>>> import numpy as np
>>> import numpy.linalg as la
>>> np.set_printoptions(precision=1, suppress=True, linewidth=120, sign=" ")
>>> J = np.load("out3.npy")
>>> J
array([[ 0,  3, -2, -1, -3, -2,  2,  2],
       [ 0,  0,  0,  2, -3,  3,  1,  1],
       [ 0,  0,  0,  2,  0, -3,  3,  1],
       [ 0,  0,  0,  0,  0,  1, -1,  0],
       [ 0,  0,  0,  0,  0,  2, -1,  1],
       [ 0,  0,  0,  0,  0,  0, -3,  3],
       [ 0,  0,  0,  0,  0,  0,  0, -1],
       [ 0,  0,  0,  0,  0,  0,  0,  0]])
>>> try:
...     la.inv(J)
... except la.LinAlgError as e:
...     print(repr(e))
... 
LinAlgError('Singular matrix')
>>> la.matrix_rank(J - J[0, 0] * np.eye(8))
np.int64(6)
>>> np.sort(la.eigvals(J))
array([ 0.,  0.,  0.,  0.,  0.,  0.,  0.,  0.])
>>> left, sigma, Vt = la.svd(J)
>>> vecs = Vt[:(sigma > 1e-8).sum()]
>>> rng = np.random.default_rng(8863)
>>> x0 = J[7] + -1 * J[2] + rng.integers(2) * np.eye(8)[7]
>>> print(x0)
[ 0.  0.  0. -2.  0.  3. -3. -1.]
>>> print(np.diag(vecs.T @ vecs))
[ 0.   0.7  0.3  1.   1.   1.   1.   1. ]
>>> np.allclose(vecs.T @ vecs @ x0, x0)
True
>>> round(la.norm(x0 - vecs.T @ vecs @ x0), 1)
np.float64(0.0)
>>> la.lstsq(J[:-1].T, J[-1])[2]
np.int32(6)
>>> np.allclose(J[:-1].T @ la.lstsq(J[:-1].T, J[-1])[0], J[-1])
True
>>> np.round(J @ la.pinv(J) @ J, 1) + 0
array([[ 0.,  3., -2., -1., -3., -2.,  2.,  2.],
       [ 0.,  0.,  0.,  2., -3.,  3.,  1.,  1.],
       [ 0.,  0.,  0.,  2.,  0., -3.,  3.,  1.],
       [ 0.,  0.,  0.,  0.,  0.,  1., -1.,  0.],
       [ 0.,  0.,  0.,  0.,  0.,  2., -1.,  1.],
       [ 0.,  0.,  0.,  0.,  0.,  0., -3.,  3.],
       [ 0.,  0.,  0.,  0.,  0.,  0.,  0., -1.],
       [ 0.,  0.,  0.,  0.,  0.,  0.,  0.,  0.]])
>>> round(np.trace(la.pinv(J) @ J), 1)
np.float64(6.0)
>>> try:
...     la.inv(J)
... except la.LinAlgError as e:
...     print(e)
... 
Singular matrix
>>> np.argsort(-la.norm(J, axis=0).round(6), kind="stable")[:3]
array([ 5,  6,  4])
>>> la.cond(J) > 100
np.True_
>>> print(np.round(la.norm(J, 2) / la.norm(J), 1))
0.7
>>> feats = np.loadtxt("block16.csv", delimiter=",")
>>> print(feats.round(1) + 0)
[[ 0.   0.2  0.   0. ]
 [ 0.2  0.9  0.1 -0.2]
 [ 0.   0.1  0.   0. ]
 [ 0.  -0.2  0.   0.1]]
>>> f, g = feats[3], feats[1]
>>> round(float(f @ f), 1)
0.1
>>> round(float(f @ g), 1)
-0.2
>>> pr = (f @ g) / (f @ f) * f
>>> print(np.round(np.outer(f, g), 1) + 0)
[[ 0.   0.   0.   0. ]
 [ 0.  -0.2  0.   0.1]
 [ 0.   0.   0.   0. ]
 [ 0.   0.1  0.   0. ]]
>>> round(la.norm(f + g) ** 2 + la.norm(f - g) ** 2, 1)
np.float64(1.9)
>>> la.matrix_rank(feats, rtol=0.1)
np.int64(1)
>>> [round(float(x), 1) for x in la.svd(feats, compute_uv=False)[:3]]
[1.0, 0.0, 0.0]
>>> la.cond(feats) > 100
np.True_
>>> np.round(la.norm(feats, 2) / la.norm(feats), 1)
np.float64(1.0)
>>> ev, vecs = la.eigh(feats)
>>> print(np.round(vecs @ np.diag(ev) @ vecs.T, 1) + 0)
[[ 0.   0.2  0.   0. ]
 [ 0.2  0.9  0.1 -0.2]
 [ 0.   0.1  0.   0. ]
 [ 0.  -0.2  0.   0.1]]
>>> (ev > 1e-8).sum(), (ev < -1e-8).sum()
(np.int64(1), np.int64(0))
>>> np.round(la.svd(feats, compute_uv=False), 1) + 0
array([ 1.,  0.,  0.,  0.])
>>> la.eigvalsh(feats + -2 * np.eye(4))
array([-2., -2., -2., -1.])
>>> np.abs(vecs[:, -1])
array([ 0.2,  0.9,  0.1,  0.3])
